>>> import numpy as np
>>> np.set_printoptions(precision=3, suppress=True, linewidth=120, floatmode="fixed")
>>> W0 = np.array([[5.0, 1.0, 1.0, 1.0],
...     [1.0, 5.0, 1.0, 1.0],
...     [1.0, 1.0, 5.0, 1.0],
...     [1.0, 1.0, 1.0, 5.0]])
>>> Lm = np.linalg.cholesky(W0)
>>> np.linalg.eigvalsh(W0).min() > 0
np.True_
>>> print(np.diag(Lm) ** 2)
[5.000 4.800 4.667 4.571]
>>> J = np.load("mat.npy")
>>> print(J)
[[ 1  1 -1 -1 -1 -1  1  1]
 [ 1  1  1  1  1  1  1  1]]
>>> print(round(np.linalg.norm(J[0], 1), 3), round(float(np.linalg.norm(J[0], np.inf)), 3))
8.0 1.0
>>> np.linalg.norm(J, axis=0)
array([1.414, 1.414, 1.414, 1.414, 1.414, 1.414, 1.414, 1.414])
>>> np.linalg.norm(J, axis=1).argmax()
np.int64(0)
>>> np.round(np.linalg.norm(J[0] - J[1]), 3)
np.float64(4.0)
>>> print(round(float(np.linalg.norm(J, "nuc")), 3))
5.657
>>> th = np.radians(90)
>>> Rm = np.eye(8)
>>> Rm[4, 4] = Rm[1, 1] = np.cos(th)
>>> Rm[4, 1], Rm[1, 4] = -np.sin(th), np.sin(th)
>>> Rm.round(3) + 0
array([[ 1.000,  0.000,  0.000,  0.000,  0.000,  0.000,  0.000,  0.000],
       [ 0.000,  0.000,  0.000,  0.000,  1.000,  0.000,  0.000,  0.000],
       [ 0.000,  0.000,  1.000,  0.000,  0.000,  0.000,  0.000,  0.000],
       [ 0.000,  0.000,  0.000,  1.000,  0.000,  0.000,  0.000,  0.000],
       [ 0.000, -1.000,  0.000,  0.000,  0.000,  0.000,  0.000,  0.000],
       [ 0.000,  0.000,  0.000,  0.000,  0.000,  1.000,  0.000,  0.000],
       [ 0.000,  0.000,  0.000,  0.000,  0.000,  0.000,  1.000,  0.000],
       [ 0.000,  0.000,  0.000,  0.000,  0.000,  0.000,  0.000,  1.000]])
>>> out = J @ Rm.T
>>> np.linalg.svd(J, compute_uv=False), np.linalg.svd(out, compute_uv=False)
(array([2.828, 2.828]), array([2.828, 2.828]))
>>> np.allclose(np.linalg.norm(J, axis=1), np.linalg.norm(out, axis=1))
True
>>> np.abs(out - J).max(axis=0)
array([0.000, 2.000, 0.000, 0.000, 2.000, 0.000, 0.000, 0.000])
>>> print(round(np.linalg.det(Rm), 3), np.trace(Rm))
1.0 6.0
>>> out = J / np.sqrt((J ** 2).mean(axis=1, keepdims=True))
>>> J - J.mean(axis=1, keepdims=True)
array([[ 1.000,  1.000, -1.000, -1.000, -1.000, -1.000,  1.000,  1.000],
       [ 0.000,  0.000,  0.000,  0.000,  0.000,  0.000,  0.000,  0.000]])
>>> out[1]
array([1.000, 1.000, 1.000, 1.000, 1.000, 1.000, 1.000, 1.000])
>>> out = np.array([[0.6, -0.1], [-1.1, 0.8], [0.3, -0.4], [0.8, 0.4]])
>>> Z = np.array([[0.4, 0.2, -2.8], [0.2, -0.2, -0.9]])
>>> K = out @ Z
>>> K
array([[ 0.220,  0.140, -1.590],
       [-0.280, -0.380,  2.360],
       [ 0.040,  0.140, -0.480],
       [ 0.400,  0.080, -2.600]])
>>> rank = np.linalg.matrix_rank(K)
>>> rank
np.int64(2)
>>> ns = np.linalg.svd(K)[2][rank:].T
>>> [int(np.linalg.matrix_rank(K[:, :j + 1])) for j in range(3)]
[1, 2, 2]
>>> np.round(K @ ns, 3) + 0
array([[0.000],
       [0.000],
       [0.000],
       [0.000]])
>>> np.allclose(K @ ns, 0)
True
>>> [int(np.linalg.matrix_rank(K[:i])) for i in range(1, len(K) + 1)]
[1, 2, 2, 2]
>>> ns[:, 0] / ns[np.abs(ns[:, 0]).round(6).argmax(), 0]
array([1.000, 0.270, 0.162])
>>> ns @ ns.T
array([[0.910, 0.246, 0.148],
       [0.246, 0.066, 0.040],
       [0.148, 0.040, 0.024]])
>>> print([int(np.linalg.matrix_rank(np.delete(K, i, axis=0))) for i in range(4)])
[2, 2, 2, 2]
>>> left, sigma, Vh = np.linalg.svd(K)
>>> print(sigma.round(3) + 0)
[3.937 0.256 0.000]
>>> np.argmax(sigma[:-1] / (sigma[1:] + 1e-6)) + 1
np.int64(2)
>>> out = left[:, :2] @ np.diag(sigma[:2]) @ Vh[:2]
>>> np.round(np.abs(K - out).max(), 3)
np.float64(0.0)
>>> np.linalg.matrix_rank(K, rtol=0.05)
np.int64(2)
>>> u = np.array([0, 2])
>>> np.cross(K[3, :3], K[1, :3])
array([-0.799, -0.216, -0.130])
>>> np.correlate(K[3], K[1], "full")
array([ 0.944,  0.037, -6.278,  0.966,  0.728])
>>> np.convolve(K[3], u)
array([ 0.000,  0.800,  0.160, -5.200])
>>> out = np.array([[8, 9], [4, 8]])
>>> Z = np.kron(out, K)
>>> print(np.linalg.matrix_rank(Z))
4
>>> print(np.round(np.linalg.norm(Z, 2), 3), round(np.linalg.norm(out, 2) * np.linalg.norm(K, 2), 3))
58.591 58.591
>>> np.argsort(-np.linalg.norm(K, axis=0).round(6), kind="stable")[:3]
array([2, 0, 1])
>>> np.linalg.matrix_rank(K, rtol=0.1)
np.int64(1)
>>> F = np.loadtxt("data.csv", delimiter=",")
>>> print(F)
[[ 2.000  0.000  0.000  0.000]
 [ 0.000 -1.000 -1.000  0.000]
 [ 0.000 -2.000 -2.000 -1.000]
 [ 0.000 -1.000  1.000 -1.000]]
>>> gram = F.T @ F
>>> np.linalg.matrix_rank(gram)
np.int64(4)
>>> np.diag(gram)
array([4.000, 6.000, 6.000, 2.000])
>>> np.allclose(gram, gram.T)
True
>>> np.linalg.svd(F, compute_uv=False) ** 2
array([10.920,  4.000,  2.956,  0.124])
>>> out = np.linalg.inv(F)
>>> print(round(np.linalg.slogdet(F)[0], 3))
-1.0
>>> left, sigma, Vh = np.linalg.svd(K)
>>> V = Vh[:(sigma > 1e-8).sum()]
>>> rng = np.random.default_rng(24961)
>>> x0 = K[1] + 3 * K[2] + rng.integers(2) * np.eye(3)[0]
>>> x0
array([0.840, 0.040, 0.920])
>>> np.allclose(V.T @ V @ x0, x0)
False
>>> round(float(np.linalg.norm(x0 - V.T @ V @ x0)), 3)
0.954
>>> np.diag(V.T @ V)
array([0.090, 0.934, 0.976])
>>> proj = np.triu(np.array([[1, 2, 2, 2], [3, 2, 2, 2], [0, 1, 0, 2], [0, 2, 0, 3]]), 1) + np.eye(4)
>>> out = proj @ F @ np.linalg.inv(proj)
>>> proj @ F - F @ proj
array([[  0.000, -12.000,  -8.000,  -8.000],
       [  0.000,  -6.000,   0.000,   0.000],
       [  0.000,  -2.000,   6.000,   6.000],
       [  0.000,   0.000,   2.000,   0.000]])
>>> out
array([[  2.000, -12.000,  16.000, -16.000],
       [  0.000,  -7.000,  11.000, -12.000],
       [  0.000,  -4.000,   8.000, -11.000],
       [  0.000,  -1.000,   3.000,  -5.000]])
>>> np.trace(out), np.trace(F)
(np.float64(-2.0), np.float64(-2.0))
>>> feats = np.loadtxt("test3.csv", delimiter=",")
>>> print(feats)
[[ 1.600  1.600  4.000]
 [-0.100  1.200  3.000]
 [-1.300 -0.600 -4.000]]
>>> u = np.array([-1, 0, 3])
>>> out = feats + np.outer(u, np.eye(3)[1])
>>> out
array([[ 1.600,  0.600,  4.000],
       [-0.100,  1.200,  3.000],
       [-1.300,  2.400, -4.000]])
>>> np.linalg.matrix_rank(np.linalg.inv(out) - np.linalg.inv(feats), tol=1e-8)
np.int64(1)
>>> out = feats / np.sqrt((feats ** 2).mean(axis=1, keepdims=True))
>>> print(np.linalg.matrix_rank(feats - feats.mean(axis=1, keepdims=True)))
2
>>> out[0]
array([0.603, 0.603, 1.508])
>>> data = np.load("arr.npy")
>>> data
array([[ 1,  0, -1,  1],
       [-1, -1,  0,  0],
       [ 1,  0, -1,  2],
       [ 0, -2,  2, -2]])
>>> out = K / np.linalg.norm(K, axis=1, keepdims=True)
>>> gram = out @ out.T
>>> print(gram)
[[ 1.000 -0.997  0.979  0.998]
 [-0.997  1.000 -0.992 -0.991]
 [ 0.979 -0.992  1.000  0.966]
 [ 0.998 -0.991  0.966  1.000]]
>>> np.round(np.degrees(np.arccos(np.clip(gram[0, 1], -1, 1))), 3)
np.float64(175.754)
>>> np.linalg.norm(out, axis=1)
array([1.000, 1.000, 1.000, 1.000])
>>> u = np.array([4, 0, -5, 0])
>>> out = data + np.outer(u, np.eye(4)[2])
>>> np.linalg.matrix_rank(np.linalg.inv(out) - np.linalg.inv(data), tol=1e-8)
np.int64(1)
>>> np.kron(np.eye(2, dtype=int), data)
array([[ 1,  0, -1,  1,  0,  0,  0,  0],
       [-1, -1,  0,  0,  0,  0,  0,  0],
       [ 1,  0, -1,  2,  0,  0,  0,  0],
       [ 0, -2,  2, -2,  0,  0,  0,  0],
       [ 0,  0,  0,  0,  1,  0, -1,  1],
       [ 0,  0,  0,  0, -1, -1,  0,  0],
       [ 0,  0,  0,  0,  1,  0, -1,  2],
       [ 0,  0,  0,  0,  0, -2,  2, -2]])
>>> round(float(np.linalg.eigvals(data).sum().real), 3)
-3.0
>>> np.einsum("ii->", data)
np.int64(-3)
>>> print(np.round(np.linalg.det(2 * data), 3), np.round(np.linalg.det(data), 3))
64.0 4.0
>>> np.einsum("ij,ji->", data, data)
np.int64(13)
>>> round(np.linalg.det(data[::-1]), 3)
np.float64(4.0)
>>> print(np.linalg.eigvals(data))
[ 0.821+0.400j  0.821-0.400j -3.093+0.000j -1.549+0.000j]
>>> x0 = np.array([-1, -2, 0, 2])
>>> data @ np.eye(4)[2]
array([-1.000,  0.000, -1.000,  2.000])
>>> print(data @ (2 * x0))
[2 6 6 0]
>>> np.einsum("ij,j->i", data, x0)
array([1, 3, 3, 0])
>>> np.linalg.norm(data @ x0) <= np.linalg.norm(data, 2) * np.linalg.norm(x0) + 1e-9
np.True_
>>> (data @ x0).argmax()
np.int64(1)
>>> out = np.array([[1, 9], [5, 8], [5, 4]])
>>> M = np.tile(out, (2, 3))
>>> M
array([[1, 9, 1, 9, 1, 9],
       [5, 8, 5, 8, 5, 8],
       [5, 4, 5, 4, 5, 4],
       [1, 9, 1, 9, 1, 9],
       [5, 8, 5, 8, 5, 8],
       [5, 4, 5, 4, 5, 4]])
>>> out = M[0, 0] * M[1:] - np.outer(M[1:, 0], M[0])
>>> out
array([[  0, -37,   0, -37,   0, -37],
       [  0, -41,   0, -41,   0, -41],
       [  0,   0,   0,   0,   0,   0],
       [  0, -37,   0, -37,   0, -37],
       [  0, -41,   0, -41,   0, -41]])
>>> np.flatnonzero(~out.round(6).any(axis=1))
array([2])
>>> M[:, 0] / M[0, 0]
array([1.000, 5.000, 5.000, 1.000, 5.000, 5.000])
>>> out = M + rng.integers(-2, 3, (6, 2)) @ rng.integers(-2, 3, (2, 6))
>>> out
array([[ 6, 10,  1, 13,  6, 11],
       [ 9, 10,  8, 10,  9,  6],
       [ 8,  5,  6,  6,  8,  4],
       [-1,  7, -3,  9, -1, 13],
       [ 9, 10,  8, 10,  9,  6],
       [ 1,  4,  7,  0,  1,  0]])
>>> out - M
array([[ 5,  1,  0,  4,  5,  2],
       [ 4,  2,  3,  2,  4, -2],
       [ 3,  1,  1,  2,  3,  0],
       [-2, -2, -4,  0, -2,  4],
       [ 4,  2,  3,  2,  4, -2],
       [-4,  0,  2, -4, -4, -4]])
>>> np.linalg.matrix_rank(out - M, tol=1e-8)
np.int64(2)
>>> np.unique(M.round(6), axis=0).shape
(3, 6)
>>> print(np.allclose(M[:-1].T @ np.linalg.lstsq(M[:-1].T, M[-1])[0], M[-1]))
True
>>> X = np.array([[0.1, -0.7, 0.8, 0.8],
...     [-0.3, -2.2, -1.0, 0.1],
...     [-0.6, -0.7, -0.5, 0.7]])
>>> X[:, 3] *= 10
>>> X
array([[ 0.100, -0.700,  0.800,  8.000],
       [-0.300, -2.200, -1.000,  1.000],
       [-0.600, -0.700, -0.500,  7.000]])
>>> out = X + rng.integers(-2, 3, (3, 1)) @ rng.integers(-2, 3, (1, 4))
>>> out
array([[ 0.100, -0.700,  0.800,  8.000],
       [-0.300, -2.200, -1.000,  1.000],
       [-0.600,  3.300, -0.500, 11.000]])
>>> np.linalg.svd(out - X, compute_uv=False)
array([5.657, 0.000, 0.000])
